>>> import numpy as np
>>> from numpy import linalg as LA
>>> np.set_printoptions(precision=1, suppress=True, linewidth=160)
>>> cent = np.array([[-0.4, -0.5, -0.1, 0.1]])
>>> rng = np.random.default_rng(743)
>>> W0 = np.array([[2],
...     [-2],
...     [-5],
...     [5],
...     [1],
...     [-3],
...     [1],
...     [-2],
...     [0],
...     [-4],
...     [-5],
...     [2],
...     [-4],
...     [1],
...     [2],
...     [-1],
...     [2],
...     [-1],
...     [-2],
...     [0],
...     [-3],
...     [0],
...     [-3],
...     [0],
...     [3],
...     [-4],
...     [-4],
...     [2],
...     [0],
...     [4],
...     [0],
...     [0],
...     [5],
...     [4],
...     [-3]]) @ cent + 0.1 * rng.normal(size=(35, 4))
>>> W0.round(1) + 0
array([[-0.8, -1. , -0.2,  0.2],
       [ 0.9,  1. ,  0.2, -0.3],
       [ 2.1,  2.5,  0.5, -0.7],
       [-2.2, -2.6, -0.4,  0.4],
       [-0.5, -0.3,  0. ,  0.2],
       [ 1.1,  1.6,  0.2, -0.3],
       [-0.4, -0.6, -0.2,  0.1],
       [ 0.8,  1.2,  0.1, -0.2],
       [-0.1,  0.1,  0. ,  0.1],
       [ 1.5,  2.2,  0.4, -0.5],
       [ 2.1,  2.5,  0.6, -0.6],
       [-0.7, -0.7, -0.2,  0.2],
       [ 1.7,  2. ,  0.4, -0.3],
       [-0.4, -0.5,  0. ,  0.2],
       [-0.7, -0.8, -0.2,  0.3],
       [ 0.5,  0.5,  0.2, -0.1],
       [-0.9, -1. ,  0. ,  0.1],
       [ 0.5,  0.6,  0.1, -0.1],
       [ 1. ,  0.9,  0.2, -0.2],
       [-0.2,  0.2, -0.2,  0.1],
       [ 1.3,  1.5,  0.5, -0.4],
       [ 0.1,  0. ,  0. ,  0.1],
       [ 1.1,  1.6,  0.3, -0.3],
       [ 0. ,  0.1,  0. , -0.1],
       [-1.2, -1.6, -0.3,  0.5],
       [ 1.6,  2. ,  0.4, -0.4],
       [ 1.6,  1.9,  0.6, -0.5],
       [-0.8, -1.1, -0.1,  0.1],
       [ 0.1, -0.2,  0. ,  0.1],
       [-1.7, -1.9, -0.3,  0.4],
       [ 0.1,  0.1,  0. ,  0. ],
       [ 0.1,  0. ,  0.1,  0.1],
       [-2.1, -2.5, -0.7,  0.5],
       [-1.5, -2.1, -0.3,  0.3],
       [ 1.4,  1.5,  0.3, -0.2]])
>>> M2 = W0 + rng.integers(-2, 3, (35, 1)) @ rng.integers(-2, 3, (1, 4))
>>> print(M2.round(1) + 0)
[[ 1.2  3.  -0.2  2.2]
 [ 1.9  3.   0.2  0.7]
 [ 2.1  2.5  0.5 -0.7]
 [-3.2 -4.6 -0.4 -0.6]
 [ 1.5  3.7  0.   2.2]
 [ 3.1  5.6  0.2  1.7]
 [-2.4 -4.6 -0.2 -1.9]
 [-0.2 -0.8  0.1 -1.2]
 [-2.1 -3.9  0.  -1.9]
 [ 0.5  0.2  0.4 -1.5]
 [ 4.1  6.5  0.6  1.4]
 [ 1.3  3.3 -0.2  2.2]
 [ 2.7  4.   0.4  0.7]
 [ 1.6  3.5  0.   2.2]
 [-1.7 -2.8 -0.2 -0.7]
 [-1.5 -3.5  0.2 -2.1]
 [-0.9 -1.   0.   0.1]
 [-0.5 -1.4  0.1 -1.1]
 [ 2.   2.9  0.2  0.8]
 [ 1.8  4.2 -0.2  2.1]
 [-0.7 -2.5  0.5 -2.4]
 [ 0.1  0.   0.   0.1]
 [ 0.1 -0.4  0.3 -1.3]
 [-1.  -1.9  0.  -1.1]
 [ 0.8  2.4 -0.3  2.5]
 [ 2.6  4.   0.4  0.6]
 [-0.4 -2.1  0.6 -2.5]
 [-0.8 -1.1 -0.1  0.1]
 [-0.9 -2.2  0.  -0.9]
 [-0.7  0.1 -0.3  1.4]
 [ 2.1  4.1  0.   2. ]
 [ 0.1  0.   0.1  0.1]
 [-4.1 -6.5 -0.7 -1.5]
 [-3.5 -6.1 -0.3 -1.7]
 [ 2.4  3.5  0.3  0.8]]
>>> np.abs(M2 - W0).sum(axis=1)
array([8., 4., 0., 4., 8., 8., 8., 4., 8., 4., 8., 8., 4., 8., 4., 8., 0., 4., 4., 8., 8., 0., 4., 4., 8., 4., 8., 0., 4., 4., 8., 0., 8., 8., 4.])
>>> M2 - W0
array([[ 2.,  4.,  0.,  2.],
       [ 1.,  2.,  0.,  1.],
       [ 0.,  0.,  0.,  0.],
       [-1., -2.,  0., -1.],
       [ 2.,  4.,  0.,  2.],
       [ 2.,  4.,  0.,  2.],
       [-2., -4.,  0., -2.],
       [-1., -2.,  0., -1.],
       [-2., -4.,  0., -2.],
       [-1., -2.,  0., -1.],
       [ 2.,  4.,  0.,  2.],
       [ 2.,  4.,  0.,  2.],
       [ 1.,  2.,  0.,  1.],
       [ 2.,  4.,  0.,  2.],
       [-1., -2.,  0., -1.],
       [-2., -4.,  0., -2.],
       [ 0.,  0.,  0.,  0.],
       [-1., -2.,  0., -1.],
       [ 1.,  2.,  0.,  1.],
       [ 2.,  4.,  0.,  2.],
       [-2., -4.,  0., -2.],
       [ 0.,  0.,  0.,  0.],
       [-1., -2.,  0., -1.],
       [-1., -2.,  0., -1.],
       [ 2.,  4.,  0.,  2.],
       [ 1.,  2.,  0.,  1.],
       [-2., -4.,  0., -2.],
       [ 0.,  0.,  0.,  0.],
       [-1., -2.,  0., -1.],
       [ 1.,  2.,  0.,  1.],
       [ 2.,  4.,  0.,  2.],
       [ 0.,  0.,  0.,  0.],
       [-2., -4.,  0., -2.],
       [-2., -4.,  0., -2.],
       [ 1.,  2.,  0.,  1.]])
>>> LA.matrix_rank(M2 - W0, tol=1e-8)
np.int64(1)
